In [1]: import numpy as np

In [2]: np.set_printoptions(suppress=True, linewidth=140)

In [3]: F = np.array([[1, 1, -1, -1, -1, -1, 1, 1],
   ...:     [1, -1, 1, -1, 1, -1, 1, -1],
   ...:     [1, -1, 1, -1, -1, 1, -1, 1]])

In [4]: U, sigma, Vh = np.linalg.svd(F, full_matrices=False)

In [5]: print(np.round(np.sqrt((sigma ** 2).sum()), 2), round(float(np.linalg.norm(F)), 2))
4.9 4.9

In [6]: print(np.round(sigma / sigma[0], 2))
[1. 1. 1.]

In [7]: print(np.round(U.T @ U, 2) + 0)
[[1. 0. 0.]
 [0. 1. 0.]
 [0. 0. 1.]]

In [8]: print(np.round(U.T @ F @ Vh.T, 2) + 0)
[[2.83 0.   0.  ]
 [0.   2.83 0.  ]
 [0.   0.   2.83]]

In [9]: X = np.load("run8.npy")

In [10]: print(X)
[[ 0 -1  0]
 [ 1  0  3]
 [ 0 -3  0]]

In [11]: # skew-symmetric

In [12]: r = np.linalg.matrix_rank(X)

In [13]: print(r)
2

In [14]: null = np.linalg.svd(X)[2][r:].T

In [15]: print([int(np.linalg.matrix_rank(X[:i])) for i in range(1, len(X) + 1)])
[1, 2, 2]

In [16]: print(np.round(null[:, 0] / null[np.abs(null[:, 0]).round(6).argmax(), 0], 2))
[ 1.    0.   -0.33]

In [17]: W1 = np.array([[-5, 3, 2, -4], [2, 1, 4, -3], [-1, -5, 4, -5]])

In [18]: c = np.array([-5, 5, -2, 2])

In [19]: H = np.maximum(X @ W1 + c, 0)

In [20]: print(H)
[[ 0  4  0  5]
 [ 0  0 12  0]
 [ 0  2  0 11]]

In [21]: print(np.linalg.matrix_rank(H))
3

In [22]: print((H > 0).astype(int))
[[0 1 0 1]
 [0 0 1 0]
 [0 1 0 1]]

In [23]: basis = np.array([[5, 4], [2, 2], [3, 4], [3, 1]])

In [24]: print(H @ basis)
[[23 13]
 [36 48]
 [37 15]]

In [25]: print(W1 @ basis)
[[-25 -10]
 [ 15  23]
 [-18  -3]]

In [26]: print(np.linalg.cond(X) > 100)
True

In [27]: print([round(float(x), 2) for x in np.linalg.svd(X, compute_uv=False)[:3]])
[3.16, 3.16, 0.0]

In [28]: print(round(float(np.linalg.norm(X, 2) / np.linalg.norm(X)), 2))
0.71

In [29]: x = np.array([3, -1, 0])

In [30]: print(x @ X @ x)
0

In [31]: print(np.round(np.linalg.svd(X, compute_uv=False), 2))
[3.16 3.16 0.  ]

In [32]: O = np.linalg.solve(np.eye(3) - X, np.eye(3) + X)

In [33]: print(np.round(O @ O.T, 2) + 0)
[[1. 0. 0.]
 [0. 1. 0.]
 [0. 0. 1.]]

In [34]: A2 = np.array([[-1, 2], [-1, -1], [-2, -1]])

In [35]: print(np.einsum("ik,kj->ji", X, A2))
[[ 1 -7  3]
 [ 1 -1  3]]

In [36]: print(np.einsum("ik,kj->ij", X, A2))
[[ 1  1]
 [-7 -1]
 [ 3  3]]

In [37]: print(np.einsum("ij->j", X))
[ 1 -4  3]

In [38]: print(np.einsum("ij,ij->i", X, X))
[ 1 10  9]

In [39]: print(np.linalg.matrix_rank(np.vstack([X, A2.T])))
3

In [40]: print(np.vstack([X, A2.T]).shape)
(5, 3)

In [41]: print(A2.T @ X.T)
[[ 1 -7  3]
 [ 1 -1  3]]

In [42]: J = np.loadtxt("m.csv", delimiter=",")

In [43]: print(J)
[[ 0. -2.]
 [-2. -2.]]

In [44]: vals, vecs = np.linalg.eigh(J)

In [45]: print(vals.sum(), np.trace(J))
-2.0 -2.0

In [46]: print((vals > 1e-8).sum(), (vals < -1e-8).sum())
1 1

In [47]: print(np.round(vecs.T @ vecs, 2) + 0)
[[1. 0.]
 [0. 1.]]

In [48]: print(vals.round(2))
[-3.24  1.24]

In [49]: vals, vecs = np.linalg.eig(J)

In [50]: print(np.round(np.sort(np.linalg.eigvals(np.linalg.inv(J))), 2))
[-0.31  0.81]

In [51]: print(vals.round(2))
[ 1.24 -3.24]

In [52]: print(np.round(J @ vecs[:, 0] - vals[0] * vecs[:, 0], 2) + 0)
[0. 0.]

In [53]: print(np.round(np.prod(vals), 2))
-4.0

In [54]: print(np.round(np.sort(np.linalg.eigvals(J.T)), 2))
[-3.24  1.24]

In [55]: O = J.astype(float).copy()

In [56]: for j in range(2):
    ...:     O[:, j] -= O[:, :j] @ (O[:, :j].T @ O[:, j])
    ...:     O[:, j] /= np.linalg.norm(O[:, j])
    ...: 

In [57]: print(O)
[[ 0. -1.]
 [-1.  0.]]

In [58]: print(O.T @ J)
[[2. 2.]
 [0. 2.]]

In [59]: print(O.T @ O)
[[1. 0.]
 [0. 1.]]

In [60]: print([round(float(np.linalg.det(J[:i, :i])), 2) + 0 for i in range(1, 3)])
[0.0, -4.0]

In [61]: print(round(float(np.linalg.eigvalsh(J).min()), 2))
-3.24
